% python3 -q
>>> import numpy as np
>>> np.set_printoptions(precision=3, suppress=True, linewidth=100, floatmode="fixed")
>>> def rnd(a):
...     return np.round(a, 3) + 0
... 
>>> A = np.loadtxt("mat.csv", delimiter=",")
>>> A
array([[ 0.000, -2.000, -2.000, -1.000, -1.000],
       [-2.000,  2.000,  0.000,  2.000,  2.000],
       [ 0.000, -2.000, -2.000, -1.000, -1.000],
       [ 1.000, -1.000,  2.000, -1.000,  3.000],
       [ 1.000,  1.000, -2.000, -2.000,  2.000]])
>>> np.argsort(-np.linalg.norm(A, axis=0).round(6), kind="stable")[:3]
array([4, 2, 1])
>>> np.linalg.cond(A) > 100
np.True_
>>> np.linalg.matrix_rank(A, rtol=0.1)
np.int64(4)
>>> [round(float(x), 3) for x in np.linalg.svd(A, compute_uv=False)[:3]]
[5.556, 4.355, 3.482]
>>> rnd(np.linalg.matrix_power(A, 2))
array([[  2.000,   0.000,   4.000,   1.000,  -7.000],
       [  0.000,   8.000,   4.000,   0.000,  16.000],
       [  2.000,   0.000,   4.000,   1.000,  -7.000],
       [  4.000,  -4.000, -14.000, -10.000,  -2.000],
       [ -2.000,   8.000,  -6.000,   1.000,   1.000]])
>>> (A + A.T) / 2
array([[ 0.000, -2.000, -1.000,  0.000,  0.000],
       [-2.000,  2.000, -1.000,  0.500,  1.500],
       [-1.000, -1.000, -2.000,  0.500, -1.500],
       [ 0.000,  0.500,  0.500, -1.000,  0.500],
       [ 0.000,  1.500, -1.500,  0.500,  2.000]])
>>> (A - A.T) / 2
array([[ 0.000,  0.000, -1.000, -1.000, -1.000],
       [ 0.000,  0.000,  1.000,  1.500,  0.500],
       [ 1.000, -1.000,  0.000, -1.500,  0.500],
       [ 1.000, -1.500,  1.500,  0.000,  2.500],
       [ 1.000, -0.500, -0.500, -2.500,  0.000]])
>>> K = np.loadtxt("arr.csv", delimiter=",")
>>> K
array([[0.000, 0.000, 0.000, 0.000, 0.000, 0.000],
       [3.000, 2.000, 1.000, 3.000, 1.000, 0.000],
       [2.000, 2.000, 2.000, 3.000, 0.000, 2.000],
       [0.000, 1.000, 2.000, 1.000, 0.000, 1.000],
       [0.000, 1.000, 2.000, 1.000, 0.000, 1.000],
       [1.000, 2.000, 0.000, 0.000, 3.000, 1.000],
       [2.000, 1.000, 4.000, 1.000, 3.000, 3.000],
       [0.000, 0.000, 0.000, 0.000, 0.000, 0.000],
       [1.000, 2.000, 1.000, 1.000, 5.000, 2.000],
       [1.000, 2.000, 0.000, 0.000, 3.000, 1.000],
       [0.000, 0.000, 0.000, 0.000, 0.000, 0.000],
       [4.000, 3.000, 5.000, 3.000, 1.000, 4.000],
       [4.000, 3.000, 5.000, 3.000, 1.000, 4.000],
       [0.000, 1.000, 2.000, 1.000, 0.000, 1.000],
       [2.000, 2.000, 2.000, 3.000, 0.000, 2.000],
       [2.000, 2.000, 6.000, 2.000, 3.000, 4.000],
       [0.000, 0.000, 1.000, 1.000, 2.000, 1.000],
       [2.000, 1.000, 3.000, 0.000, 1.000, 2.000],
       [2.000, 1.000, 4.000, 1.000, 3.000, 3.000],
       [0.000, 1.000, 3.000, 2.000, 2.000, 2.000],
       [3.000, 5.000, 5.000, 5.000, 5.000, 5.000],
       [3.000, 2.000, 2.000, 4.000, 3.000, 1.000]])
>>> # row 4 repeats row 3
>>> x0 = np.array([1, 2, 2, 0, 1, 0])
>>> y = K @ x0
>>> rnd(np.linalg.lstsq(K, y)[0])
array([1.000, 2.000, 2.000, 0.000, 1.000, 0.000])
>>> y
array([ 0.000, 10.000, 10.000,  6.000,  6.000,  8.000, 15.000,  0.000, 12.000,  8.000,  0.000,
       21.000, 21.000,  6.000, 10.000, 21.000,  4.000, 11.000, 15.000, 10.000, 28.000, 14.000])
>>> rnd(np.linalg.solve(K.T @ K, K.T @ y))
array([1.000, 2.000, 2.000, 0.000, 1.000, 0.000])
>>> rng = np.random.default_rng(1943)
>>> y = y + 0.1 * rng.normal(size=22)
>>> rnd(y)
array([-0.023,  9.881,  9.885,  5.909,  5.959,  7.986, 15.011,  0.065, 12.001,  7.888, -0.066,
       20.892, 20.999,  5.945,  9.997, 21.036,  3.938, 11.037, 14.846, 10.033, 28.091, 14.005])
>>> coef, *_ = np.linalg.lstsq(K, y)
>>> coef.round()
array([1.000, 2.000, 2.000, 0.000, 1.000, 0.000])
>>> rnd(coef)
array([0.982, 1.984, 1.986, 0.010, 1.002, 0.028])
>>> rnd(np.linalg.norm(y - K @ coef))
np.float64(0.312)
>>> cov = np.cov(K, rowvar=False)
>>> np.argwhere(np.triu(np.abs(np.corrcoef(K.T)) > 0.8, 1))
array([[2, 5]])
>>> rnd(np.corrcoef(K[:, 0], K[:, 5])[0, 1])
np.float64(0.658)
>>> np.argsort(-K.std(axis=0).round(6), kind="stable")
array([2, 4, 3, 5, 0, 1])
>>> M = np.load("m.npy")
>>> M
array([[-5.000, -1.000,  0.000,  0.000,  0.000,  0.000,  0.000],
       [-1.000,  7.000, -1.000,  0.000,  0.000,  0.000,  0.000],
       [ 0.000, -1.000, -1.000, -1.000,  0.000,  0.000,  0.000],
       [ 0.000,  0.000, -1.000, -5.000, -1.000,  0.000,  0.000],
       [ 0.000,  0.000,  0.000, -1.000, -8.000, -1.000,  0.000],
       [ 0.000,  0.000,  0.000,  0.000, -1.000, -1.000, -1.000],
       [ 0.000,  0.000,  0.000,  0.000,  0.000, -1.000, -3.000]])
>>> M2 = M + rng.integers(-2, 3, (7, 5)) @ rng.integers(-2, 3, (5, 7))
>>> M2
array([[ -8.000,  -1.000,   3.000,   5.000,   4.000,  -2.000,  -8.000],
       [ -4.000,  10.000, -11.000,   5.000,  -1.000,   5.000,   1.000],
       [ 12.000,  -7.000,  10.000,  -2.000,  -1.000,  -7.000,   7.000],
       [  0.000,  -5.000,   6.000, -11.000,   4.000,  -1.000,   3.000],
       [  6.000,   2.000,  12.000,  -3.000,  -6.000, -11.000,   2.000],
       [  6.000,   4.000,  10.000,   0.000,   1.000, -11.000,   2.000],
       [ -3.000,   2.000,   4.000, -12.000,  -1.000,  -2.000,  -3.000]])
>>> np.linalg.matrix_rank(M2 - M, tol=1e-8)
np.int64(5)
>>> M2 - M
array([[ -3.000,   0.000,   3.000,   5.000,   4.000,  -2.000,  -8.000],
       [ -3.000,   3.000, -10.000,   5.000,  -1.000,   5.000,   1.000],
       [ 12.000,  -6.000,  11.000,  -1.000,  -1.000,  -7.000,   7.000],
       [  0.000,  -5.000,   7.000,  -6.000,   5.000,  -1.000,   3.000],
       [  6.000,   2.000,  12.000,  -2.000,   2.000, -10.000,   2.000],
       [  6.000,   4.000,  10.000,   0.000,   2.000, -10.000,   3.000],
       [ -3.000,   2.000,   4.000, -12.000,  -1.000,  -1.000,   0.000]])
>>> rnd(np.linalg.norm(M, 2))
np.float64(8.44)
>>> rnd(np.linalg.norm(M, axis=1))
array([5.099, 7.141, 1.732, 5.196, 8.124, 1.732, 3.162])
>>> q, evecs = np.linalg.qr(M[:, :5])[0], np.linalg.qr(M[:, 5:])[0]
>>> s = np.linalg.svd(q.T @ evecs, compute_uv=False)
>>> rnd(np.linalg.norm(q @ q.T - evecs @ evecs.T, 2))
np.float64(1.0)
>>> rnd(s)
array([0.904, 0.012])
>>> (s > 0.9).sum()
np.int64(1)
>>> rnd(np.degrees(np.arccos(s.clip(0, 1))))
array([25.296, 89.298])
>>> q, Rm = np.linalg.qr(M)
>>> np.trace(q @ q.T)
np.float64(7.0)
>>> rnd(q.T @ q)
array([[1.000, 0.000, 0.000, 0.000, 0.000, 0.000, 0.000],
       [0.000, 1.000, 0.000, 0.000, 0.000, 0.000, 0.000],
       [0.000, 0.000, 1.000, 0.000, 0.000, 0.000, 0.000],
       [0.000, 0.000, 0.000, 1.000, 0.000, 0.000, 0.000],
       [0.000, 0.000, 0.000, 0.000, 1.000, 0.000, 0.000],
       [0.000, 0.000, 0.000, 0.000, 0.000, 1.000, 0.000],
       [0.000, 0.000, 0.000, 0.000, 0.000, 0.000, 1.000]])
>>> rnd(np.abs(np.diag(Rm)))
array([5.099, 7.131, 1.507, 3.242, 7.447, 1.321, 1.210])
>>> rnd(q @ Rm)
array([[-5.000, -1.000,  0.000,  0.000,  0.000,  0.000,  0.000],
       [-1.000,  7.000, -1.000,  0.000,  0.000,  0.000,  0.000],
       [ 0.000, -1.000, -1.000, -1.000,  0.000,  0.000,  0.000],
       [ 0.000,  0.000, -1.000, -5.000, -1.000,  0.000,  0.000],
       [ 0.000,  0.000,  0.000, -1.000, -8.000, -1.000,  0.000],
       [ 0.000,  0.000,  0.000,  0.000, -1.000, -1.000, -1.000],
       [ 0.000,  0.000,  0.000,  0.000,  0.000, -1.000, -3.000]])
>>> q.shape, Rm.shape
((7, 7), (7, 7))
>>> x0 = np.array([0, 1, -3, -2, -2, 3, 1])
>>> a = np.maximum(M @ x0, 0)
>>> np.maximum(M @ x0, 0) - np.maximum(-M @ x0, 0)
array([-1.000, 10.000,  4.000, 15.000, 15.000, -2.000, -6.000])
>>> E = np.array([[5, 4, 11], [4, 5, 10], [11, 10, 25]])
>>> # rows and columns are dependent
>>> np.einsum("ii->", E)
np.int64(35)
>>> rnd(np.poly(E))
array([  1.000, -35.000,  38.000,   0.000])
>>> rnd(np.linalg.eigvals(E))
array([33.878,  0.000,  1.122])
>>> rnd(np.linalg.eigvals(E).sum().real)
np.float64(35.0)
>>> rk = np.linalg.matrix_rank(A)
>>> rk
np.int64(4)
>>> null = np.linalg.svd(A)[2][rk:].T
>>> rnd(A @ null)
array([[0.000],
       [0.000],
       [0.000],
       [0.000],
       [0.000]])
>>> [int(np.linalg.matrix_rank(A[:i])) for i in range(1, len(A) + 1)]
[1, 2, 2, 3, 4]
>>> null.shape
(5, 1)
>>> rnd(null @ null.T)
array([[ 0.446, -0.089, -0.179,  0.446,  0.089],
       [-0.089,  0.018,  0.036, -0.089, -0.018],
       [-0.179,  0.036,  0.071, -0.179, -0.036],
       [ 0.446, -0.089, -0.179,  0.446,  0.089],
       [ 0.089, -0.018, -0.036,  0.089,  0.018]])
